% ipython --no-banner

In [1]: import numpy as np

In [2]: np.set_printoptions(precision=3, suppress=True, linewidth=120, floatmode="fixed")

In [3]: mat = np.load("sample12.npy")

In [4]: mat
Out[4]: 
array([[ 6.401,  1.370, -1.483,  4.474,  3.383,  4.847],
       [ 3.294, -1.077, -8.045,  1.339, -4.632,  0.152],
       [-0.047, -8.170, -2.111, -2.897,  3.481,  2.876],
       [ 2.172, -6.137, -4.844,  1.620,  5.403, -1.526],
       [-4.649, -0.442,  2.589, -7.407,  3.984, -0.862],
       [ 3.819, -5.553,  5.828, -1.045, -2.564, -3.598],
       [-1.005, -5.206, -2.715, -6.238,  4.597, -2.116],
       [-4.795,  4.051,  5.021, -2.002, -0.689, -5.560],
       [ 3.249, -4.744,  1.366,  3.492,  6.550, -3.157],
       [ 3.708, -4.799,  1.795,  3.406,  2.988,  6.282],
       [-1.681, -5.842,  2.444,  2.896,  4.449,  5.374],
       [ 5.975, -1.618,  6.221, -3.224,  2.839,  2.124],
       [ 0.037, -1.562,  7.655, -0.340, -1.937, -5.924],
       [ 2.863, -3.755, -6.659, -5.422, -0.344,  1.958],
       [ 4.695, -0.971, -5.890, -2.211,  5.704,  2.212],
       [ 1.965,  8.319, -3.174,  3.909,  0.132,  1.249],
       [ 5.530, -5.030,  0.516, -6.109,  1.092, -2.310],
       [-0.729, -0.474, -0.038, -7.355,  5.543,  3.796],
       [ 4.145,  3.633,  4.624, -4.069,  5.570, -0.810],
       [-5.409,  2.215,  1.036, -0.458,  4.397,  6.725],
       [-6.017,  4.560, -5.505, -2.113,  0.439,  2.836],
       [-0.160,  7.557, -5.632, -1.937, -2.650,  0.615],
       [ 5.167, -2.364, -3.220, -3.624,  6.221,  2.348],
       [ 7.625,  3.413, -2.671, -0.514,  4.029,  2.564],
       [ 9.518,  2.411,  0.573, -0.191,  0.598, -1.696],
       [-3.947, -3.822,  4.772,  2.749,  0.660,  6.248],
       [ 0.025, -1.271,  4.122,  2.172, -6.507, -5.860],
       [ 2.186,  0.330,  4.564,  7.973, -0.262, -3.263],
       [-5.843, -1.168, -0.038, -7.339,  0.252, -3.251],
       [ 5.066,  2.095,  7.632,  2.302, -2.361, -0.911],
       [ 2.014,  5.212, -0.838,  3.730,  6.937, -2.460],
       [-3.513,  3.956, -6.368, -2.595, -2.246, -4.436],
       [ 3.465, -7.962, -2.264, -3.470,  2.325,  1.423],
       [-4.684,  2.619, -4.781,  0.224,  6.736, -1.709],
       [ 1.110,  1.105,  0.563,  8.217,  2.925,  4.600],
       [ 2.973, -4.056, -0.191, -5.371,  5.222, -4.308]])

In [5]: Xs = mat - mat.mean(axis=0)

In [6]: vecs = np.linalg.svd(Xs)[2][:5]

In [7]: out = Xs - Xs @ vecs.T @ vecs

In [8]: round(np.linalg.norm(out) / np.linalg.norm(Xs), 3)
Out[8]: np.float64(0.272)

In [9]: out.std(axis=0)
Out[9]: array([0.434, 0.345, 0.476, 1.066, 1.520, 1.709])

In [10]: np.round(np.cov(Xs @ vecs.T, rowvar=False), 3) + 0
Out[10]: 
array([[22.853,  0.000,  0.000,  0.000,  0.000],
       [ 0.000, 21.540,  0.000,  0.000,  0.000],
       [ 0.000,  0.000, 20.125,  0.000,  0.000],
       [ 0.000,  0.000,  0.000, 14.285,  0.000],
       [ 0.000,  0.000,  0.000,  0.000, 10.174]])
